$ python -q
>>> import numpy as np
>>> np.set_printoptions(precision=1, suppress=True, linewidth=100, legacy="1.25")
>>> def rd(a):
...     return np.round(a, 1) + 0
... 
>>> X = np.loadtxt("sample15.csv", delimiter=",")
>>> X
array([[ 10.4,  10.4,   3. ,  26.6],
       [ 10. ,  10. ,   2.7,  25.2],
       [  8.7,   8.7,   2. ,  21.1],
       [  8.5,   8.5,   2. ,  20.6],
       [  8.4,   8.4,   1.9,  20.3],
       [  7.6,   7.6,   1.5,  17.9],
       [  6.8,   6.8,   1.1,  15.4],
       [  5.9,   5.9,   0.8,  13.2],
       [  4.4,   4.4,   0.3,   9.2],
       [  3.2,   3.2,   0. ,   6.5],
       [  3.1,   3.1,   0. ,   6.1],
       [  1.5,   1.5,  -0.1,   2.9],
       [  0.3,   0.3,  -0.1,   0.7],
       [  0.1,   0.1,   0. ,   0.4],
       [  0.1,   0.1,   0. ,  -0.3],
       [  2.3,   2.3,  -1.4,  -3. ],
       [  4.4,   4.4,  -3.3,  -6.3],
       [  8.8,   8.8,  -7.9, -15.5],
       [  9.6,   9.6,  -8.9, -17.6],
       [ 11.4,  11.4, -11.2, -22.4]])
>>> # column 1 repeats column 0
>>> np.argsort(-np.linalg.norm(X, axis=0).round(6), kind="stable")[:3]
array([3, 0, 1])
>>> [round(float(x), 1) for x in np.linalg.svd(X, compute_uv=False)[:3]]
[72.2, 39.9, 0.9]
>>> rd(np.linalg.norm(X, 2) / np.linalg.norm(X))
0.9
>>> z = X[:, 0] > np.median(X[:, 0])
>>> u = X[z].mean(axis=0) - X[~z].mean(axis=0)
>>> rd((((X - X.mean(axis=0)) @ u > 0) == z).mean())
0.8
>>> ((X - X.mean(axis=0)) @ u > 0).astype(int)
array([1, 1, 1, 1, 1, 1, 1, 1, 1, 0, 0, 0, 0, 0, 0, 0, 0, 0, 0, 0])
>>> Ac = X - X.mean(axis=0)
>>> Uu, sig, VT = np.linalg.svd(Ac, full_matrices=False)
>>> (np.sign(Uu[:, 0]) == np.sign(Uu[0, 0])).astype(int)
array([1, 1, 1, 1, 1, 1, 1, 1, 1, 1, 1, 0, 0, 0, 0, 0, 0, 0, 0, 0])
>>> rd(sig ** 2 / (sig ** 2).sum())
array([0.9, 0.1, 0. , 0. ])
>>> np.linalg.matrix_rank(Ac)
3
>>> rd((sig ** 2).sum() ** 2 / (sig ** 4).sum())
1.3
>>> rd(VT[0] * np.sign(VT[0, np.abs(VT[0]).argmax()]))
array([0. , 0. , 0.2, 1. ])
>>> np.searchsorted(np.cumsum(sig ** 2) / (sig ** 2).sum(), 0.9) + 1
2
>>> rd(sig)
array([64.5, 23.6,  0.9,  0. ])
>>> cent = np.array([[-0.9, -0.9, -0.9, 0.5, -0.3]])
>>> rng = np.random.default_rng(965)
>>> J = np.array([[-2],
...     [-2],
...     [2],
...     [-1],
...     [-2],
...     [2],
...     [2],
...     [2],
...     [1],
...     [-2],
...     [-1],
...     [0],
...     [3],
...     [1],
...     [3],
...     [-2],
...     [-3],
...     [2],
...     [-1],
...     [3],
...     [0],
...     [1],
...     [-2],
...     [0],
...     [1],
...     [-2],
...     [3]]) @ cent + 0.1 * rng.normal(size=(27, 5))
>>> rd(J)
array([[ 1.9,  1.8,  2. , -1.1,  0.6],
       [ 1.9,  2. ,  1.7, -0.9,  0.8],
       [-1.8, -1.7, -1.8,  0.9, -0.7],
       [ 0.7,  1. ,  1.1, -0.5,  0.4],
       [ 1.9,  1.8,  1.8, -1. ,  0.6],
       [-1.6, -1.8, -1.8,  1.3, -0.6],
       [-1.7, -1.6, -1.9,  1.1, -0.5],
       [-1.9, -1.6, -1.8,  1. , -0.5],
       [-1.1, -0.9, -0.9,  0.5, -0.4],
       [ 1.8,  1.8,  1.9, -1. ,  0.6],
       [ 0.9,  0.9,  0.9, -0.5,  0.4],
       [-0.1,  0. ,  0.2,  0. , -0.1],
       [-2.7, -2.5, -2.6,  1.5, -0.9],
       [-0.9, -0.8, -1. ,  0.4, -0.3],
       [-2.8, -2.7, -2.8,  1.4, -1. ],
       [ 1.7,  1.7,  1.7, -0.9,  0.7],
       [ 2.7,  2.8,  2.6, -1.4,  1. ],
       [-1.8, -1.8, -1.9,  1.1, -0.7],
       [ 1.1,  1.1,  0.9, -0.5,  0.3],
       [-2.8, -2.7, -2.5,  1.5, -0.8],
       [-0.1,  0. ,  0. ,  0. ,  0. ],
       [-0.8, -1. , -0.9,  0.5, -0.3],
       [ 1.7,  1.8,  1.7, -0.9,  0.6],
       [ 0. , -0.1, -0.1,  0. ,  0. ],
       [-0.8, -1.2, -0.9,  0.4, -0.4],
       [ 1.8,  1.9,  1.7, -1.1,  0.7],
       [-2.5, -2.5, -2.5,  1.6, -0.9]])
>>> Ac = X - X.mean(axis=0)
>>> vecs = np.linalg.svd(Ac)[2][:3]
>>> B = Ac - Ac @ vecs.T @ vecs
>>> rd(np.diag(vecs.T @ vecs))
array([0.5, 0.5, 1. , 1. ])
>>> rd(B.std(axis=0))
array([0., 0., 0., 0.])
>>> rd(np.linalg.norm(B) / np.linalg.norm(Ac))
0.0
>>> rd(np.cov(Ac @ vecs.T, rowvar=False))
array([[219.1,   0. ,   0. ],
       [  0. ,  29.4,   0. ],
       [  0. ,   0. ,   0. ]])
>>> Ac = J - J.mean(axis=0)
>>> vecs = np.linalg.svd(Ac)[2][:1]
>>> B = Ac - Ac @ vecs.T @ vecs
>>> rd(np.cov(Ac @ vecs.T, rowvar=False))
10.5
>>> rd(np.linalg.norm(B) / np.linalg.norm(Ac))
0.1
>>> rd(np.diag(vecs.T @ vecs))
array([0.3, 0.3, 0.3, 0.1, 0. ])
>>> B = np.array([[3, -2, 3], [-3, 0, -3], [-3, -1, -2], [-2, -3, 2]])
>>> np.linalg.matrix_rank(X @ B)
3
>>> np.linalg.matrix_rank(np.vstack([X, B.T]))
4
>>> rd(np.einsum("ij->j", X))
array([115.5, 115.5, -17.6, 121. ])
>>> np.vstack([X, B.T]).shape
(23, 4)
